>>> import numpy as np
>>> np.set_printoptions(precision=3, suppress=True, linewidth=160)
>>> rd = lambda a: np.round(a, 3) + 0
>>> rng = np.random.default_rng(8375)
>>> lab = rng.integers(0, 3, 2)
>>> W0 = np.triu((lab[:, None] == lab) & (rng.random((2, 2)) < 0.8), 1).astype(int)
>>> W0 += W0.T
>>> W0
array([[0, 0],
       [0, 0]])
>>> feats = np.loadtxt("test7.csv", delimiter=",")
>>> feats
array([[ 2.,  1., -1.],
       [ 5., -6.,  3.],
       [ 5., -7.,  4.]])
>>> Uu, sv, vt = np.linalg.svd(feats)
>>> rd(sv)
array([12.634,  2.517,  0.189])
>>> other = Uu[:, :2] @ np.diag(sv[:2]) @ vt[:2]
>>> np.linalg.matrix_rank(other)
np.int64(2)
>>> rd(other)
array([[ 1.993,  0.976, -1.035],
       [ 5.021, -5.923,  3.112],
       [ 4.982, -7.068,  3.901]])
>>> f, r1 = feats[1], feats[2]
>>> f @ r1
np.float64(79.0)
>>> pr = (f @ r1) / (f @ f) * f
>>> rd(pr)
array([ 5.643, -6.771,  3.386])
>>> lab = rng.permutation(3)
>>> lab
array([2, 1, 0])
>>> other = feats[lab][:, lab]
>>> rd(np.sort(np.abs(np.linalg.eigvals(other))))
array([1., 2., 3.])
>>> np.diag(other)
array([ 4., -6.,  2.])
>>> q, evecs = np.linalg.qr(feats[:, :1])[0], np.linalg.qr(feats[:, 1:])[0]
>>> sv = np.linalg.svd(q.T @ evecs, compute_uv=False)
>>> (sv > 0.9).sum()
np.int64(1)
>>> A = np.array([[2, 3], [2, 0], [1, 0], [2, 0]])
>>> A[2] = A[0]
>>> A
array([[2, 3],
       [2, 0],
       [2, 3],
       [2, 0]])
>>> hat = A @ np.linalg.solve(A.T @ A, A.T)
>>> np.trace(hat)
np.float64(2.0)
>>> rd(np.linalg.eigvalsh(hat))
array([0., 0., 1., 1.])
>>> rd((np.eye(4) - hat) @ A)
array([[0., 0.],
       [0., 0.],
       [0., 0.],
       [0., 0.]])
>>> np.allclose(hat @ hat, hat)
True
>>> rd(hat)
array([[0.5, 0. , 0.5, 0. ],
       [0. , 0.5, 0. , 0.5],
       [0.5, 0. , 0.5, 0. ],
       [0. , 0.5, 0. , 0.5]])
>>> np.diag(hat)
array([0.5, 0.5, 0.5, 0.5])
>>> Uu, sv, vt = np.linalg.svd(A, full_matrices=False)
>>> rd(sv)
array([5.389, 2.227])
>>> rd(Uu.T @ Uu)
array([[1., 0.],
       [0., 1.]])
>>> rd(np.cumsum(sv ** 2) / np.sum(sv ** 2))
array([0.854, 1.   ])
>>> rd(np.sqrt((sv ** 2).sum())), rd(np.linalg.norm(A))
(np.float64(5.831), np.float64(5.831))
>>> rd(sv / sv[0])
array([1.   , 0.413])
>>> rd(np.abs(vt[0]))
array([0.677, 0.736])
>>> x0 = np.array([1, 3])
>>> rhs = A @ x0
>>> rd(np.linalg.pinv(A) @ A)
array([[1., 0.],
       [0., 1.]])
>>> rhs
array([11,  2, 11,  2])
>>> rhs = rhs + 0.1 * rng.normal(size=4)
>>> rd(rhs)
array([10.874,  1.926, 10.97 ,  2.068])
>>> c, *_ = np.linalg.lstsq(A, rhs)
>>> rd(A.T @ (rhs - A @ c))
array([0., 0.])
>>> rd(c)
array([0.999, 2.975])
>>> J = np.load("arr.npy")
>>> J
array([[ 6.22 ,  1.3  ,  0.4  ],
       [-3.373, -0.7  , -0.3  ],
       [ 2.222,  0.5  , -1.6  ],
       [-2.017, -0.4  , -1.6  ],
       [ 0.201,  0.1  , -0.4  ],
       [-1.901, -0.4  ,  2.   ],
       [ 0.688,  0.1  ,  0.5  ],
       [ 2.366,  0.5  ,  0.6  ],
       [ 6.875,  1.4  , -1.4  ],
       [ 3.327,  0.7  ,  1.   ]])
>>> d = np.linalg.norm(J[:, None] - J[None], axis=-1)
>>> d.mean(axis=1).argmax()
np.int64(8)
>>> np.unravel_index(d.round(6).argmax(), d.shape)
(np.int64(1), np.int64(8))
>>> np.linalg.matrix_rank(d ** 2)
np.int64(5)
>>> Xs = J - J.mean(axis=0)
>>> evecs = np.linalg.svd(Xs)[2][:2]
>>> other = Xs - Xs @ evecs.T @ evecs
>>> rd((Xs @ evecs.T).std(axis=0))
array([3.324, 1.134])
>>> rd(np.diag(evecs.T @ evecs))
array([0.959, 0.041, 1.   ])
>>> Xs = (J - J.mean(axis=0)) / J.std(axis=0)
>>> rd(Xs.std(axis=0))
array([1., 1., 1.])
>>> np.argwhere(np.abs(Xs) > 2)
array([], shape=(0, 2), dtype=int64)
>>> c = np.linalg.lstsq(np.delete(Xs, 1, axis=1), Xs[:, 1])[0]
>>> np.abs(c).argmax()
np.int64(0)
>>> rd(c)
array([ 0.998, -0.012])
>>> other = np.array([[1, 3]])
>>> X = np.block([[np.zeros((1, 1)), other], [other.T, np.zeros((2, 2))]])
>>> X
array([[0., 1., 3.],
       [1., 0., 0.],
       [3., 0., 0.]])
>>> rd(np.linalg.norm(X, 2) / np.linalg.norm(X))
np.float64(0.707)
>>> Uu, sv, vt = np.linalg.svd(X)
>>> np.argmax(sv[:-1] / (sv[1:] + 1e-6)) + 1
np.int64(2)
>>> other = Uu[:, :2] @ np.diag(sv[:2]) @ vt[:2]
>>> np.linalg.matrix_rank(other)
np.int64(2)
>>> np.linalg.matrix_rank(X, rtol=0.05)
np.int64(2)
>>> rd(np.linalg.norm(X - other, 2)), rd(sv[2])
(np.float64(0.0), np.float64(0.0))
>>> other = np.array([[1, 1], [1, -1]])
>>> data = np.kron(other, np.kron(other, other))[rng.permutation(8)][:3]
>>> data
array([[ 1, -1,  1, -1, -1,  1, -1,  1],
       [ 1,  1, -1, -1, -1, -1,  1,  1],
       [ 1,  1, -1, -1,  1,  1, -1, -1]])
>>> f = np.array([-3, -3])
>>> np.polyval(f, data[0])
array([-6,  0, -6,  0,  0, -6,  0, -6])
>>> np.convolve(data[0], f)
array([-3,  0,  0,  0,  6,  0,  0,  0, -3])
>>> np.correlate(data[0], data[1], "full")
array([ 1,  0, -1,  0, -3,  0,  3,  0,  3,  0, -3,  0, -1,  0,  1])
>>> t3 = np.stack([data, -2 * data, data[::-1]])
>>> np.einsum("bij,cij->bc", t3, t3)
array([[ 24, -48,   8],
       [-48,  96, -16],
       [  8, -16,  24]])
>>> t3.sum(axis=0)
array([[ 0,  2, -2,  0,  2,  0,  0, -2],
       [ 0,  0,  0,  0,  0,  0,  0,  0],
       [ 0, -2,  2,  0, -2,  0,  0,  2]])
>>> t3.shape
(3, 3, 8)
>>> rd(np.linalg.norm(t3, axis=(1, 2)))
array([4.899, 9.798, 4.899])
>>> np.linalg.matrix_rank(t3)
array([3, 3, 3])
>>> G = data.T @ data
>>> rd(np.linalg.svd(data, compute_uv=False) ** 2)
array([8., 8., 8.])
>>> np.trace(G), (data ** 2).sum()
(np.int64(24), np.int64(24))
>>> np.diag(G)
array([3, 3, 3, 3, 3, 3, 3, 3])
>>> np.linalg.matrix_rank(G)
np.int64(3)
>>> G
array([[ 3,  1, -1, -3, -1,  1, -1,  1],
       [ 1,  3, -3, -1,  1, -1,  1, -1],
       [-1, -3,  3,  1, -1,  1, -1,  1],
       [-3, -1,  1,  3,  1, -1,  1, -1],
       [-1,  1, -1,  1,  3,  1, -1, -3],
       [ 1, -1,  1, -1,  1,  3, -3, -1],
       [-1,  1, -1,  1, -1, -3,  3,  1],
       [ 1, -1,  1, -1, -3, -1,  1,  3]])
>>> m1 = np.loadtxt("a.csv", delimiter=",")
>>> rd(m1)
array([[-2.079,  1.944, -0.948],
       [-2.079, -2.158,  0.135],
       [-0.594,  0.751,  2.843]])
>>> lab = rng.permutation(3)
>>> lab
array([0, 2, 1])
>>> other = m1[lab][:, lab]
>>> np.allclose(other, m1)
False
>>> rd(other)
array([[-2.079, -0.948,  1.944],
       [-0.594,  2.843,  0.751],
       [-2.079,  0.135, -2.158]])
>>> rd(np.trace(other))
np.float64(-1.394)
>>> x0 = np.array([-5, 6, -6, -6, 5, -8, 5, -7])
>>> h = np.maximum(data @ x0, 0)
>>> np.flatnonzero(h > 1e-9)
array([1, 2])
>>> data * (h > 1e-9)[:, None]
array([[ 0,  0,  0,  0,  0,  0,  0,  0],
       [ 1,  1, -1, -1, -1, -1,  1,  1],
       [ 1,  1, -1, -1,  1,  1, -1, -1]])
>>> q, evecs = np.linalg.qr(m1[:, :1])[0], np.linalg.qr(m1[:, 1:])[0]
>>> sv = np.linalg.svd(q.T @ evecs, compute_uv=False)
>>> rd(np.degrees(np.arccos(sv.clip(0, 1))))
array([90.])
>>> (sv > 0.9).sum()
np.int64(0)
>>> other = np.linalg.inv(m1)
>>> rd(np.linalg.det(m1) * other)
array([[-6.238, -6.238, -1.782],
       [ 5.831, -6.475,  2.252],
       [-2.843,  0.406,  8.529]])
>>> rd(np.linalg.cond(m1))
np.float64(1.0)
>>> rd(np.linalg.slogdet(m1)[0])
np.float64(1.0)
>>> rd(other)
array([[-0.231, -0.231, -0.066],
       [ 0.216, -0.24 ,  0.083],
       [-0.105,  0.015,  0.316]])
>>> rd(np.linalg.det(m1) * np.linalg.det(other))
np.float64(1.0)
>>> other = m1 + rng.integers(-2, 3, (3, 1)) @ rng.integers(-2, 3, (1, 3))
>>> rd(other)
array([[-2.079,  1.944, -0.948],
       [-2.079, -2.158,  0.135],
       [-0.594, -0.249,  1.843]])
>>> np.abs(other - m1).sum(axis=1)
array([0., 0., 2.])
>>> other - m1
array([[ 0.,  0.,  0.],
       [ 0.,  0.,  0.],
       [ 0., -1., -1.]])
>>> F = np.loadtxt("run16.csv", delimiter=",")
>>> rd(F)
array([[ 0.972,  0.156,  0.057],
       [ 0.156,  0.142, -0.312],
       [ 0.057, -0.312,  0.887]])
>>> hat = np.triu(np.array([[3, 1, 2], [2, 2, 1], [1, 0, 1]]), 1) + np.eye(3)
>>> other = hat @ F @ np.linalg.inv(hat)
>>> rd(np.trace(other)), rd(np.trace(F))
(np.float64(2.0), np.float64(2.0))
>>> np.linalg.matrix_rank(other)
np.int64(2)
>>> rd(hat @ F - F @ hat)
array([[ 0.27 , -1.454, -0.638],
       [ 0.057, -0.468,  0.433],
       [ 0.   , -0.057,  0.199]])
>>> rd(np.poly(other))
array([ 1., -2.,  1.,  0.])
>>> rd(other)
array([[ 1.241, -1.567,  0.603],
       [ 0.213, -0.383,  0.532],
       [ 0.057, -0.369,  1.142]])
>>> Uu, sv, vt = np.linalg.svd(F, full_matrices=False)
>>> rd(np.cumsum(sv ** 2) / np.sum(sv ** 2))
array([0.5, 1. , 1. ])
>>> rd(Uu.T @ F @ vt.T)
array([[1., 0., 0.],
       [0., 1., 0.],
       [0., 0., 0.]])
>>> rd(np.sqrt((sv ** 2).sum())), rd(np.linalg.norm(F))
(np.float64(1.414), np.float64(1.414))
>>> rd(Uu.T @ Uu)
array([[1., 0., 0.],
       [0., 1., 0.],
       [0., 0., 1.]])
>>> rd(sv / sv[0])
array([1., 1., 0.])
>>> rd(vt @ vt.T)
array([[1., 0., 0.],
       [0., 1., 0.],
       [0., 0., 1.]])
>>> vals, evecs = np.linalg.eigh(F)
>>> rd(np.linalg.eigvalsh(F + 2 * np.eye(3)))
array([2., 3., 3.])
>>> rd(np.linalg.eigvalsh(F @ F))
array([0., 1., 1.])
>>> rd(evecs.T @ evecs)
array([[1., 0., 0.],
       [0., 1., 0.],
       [0., 0., 1.]])
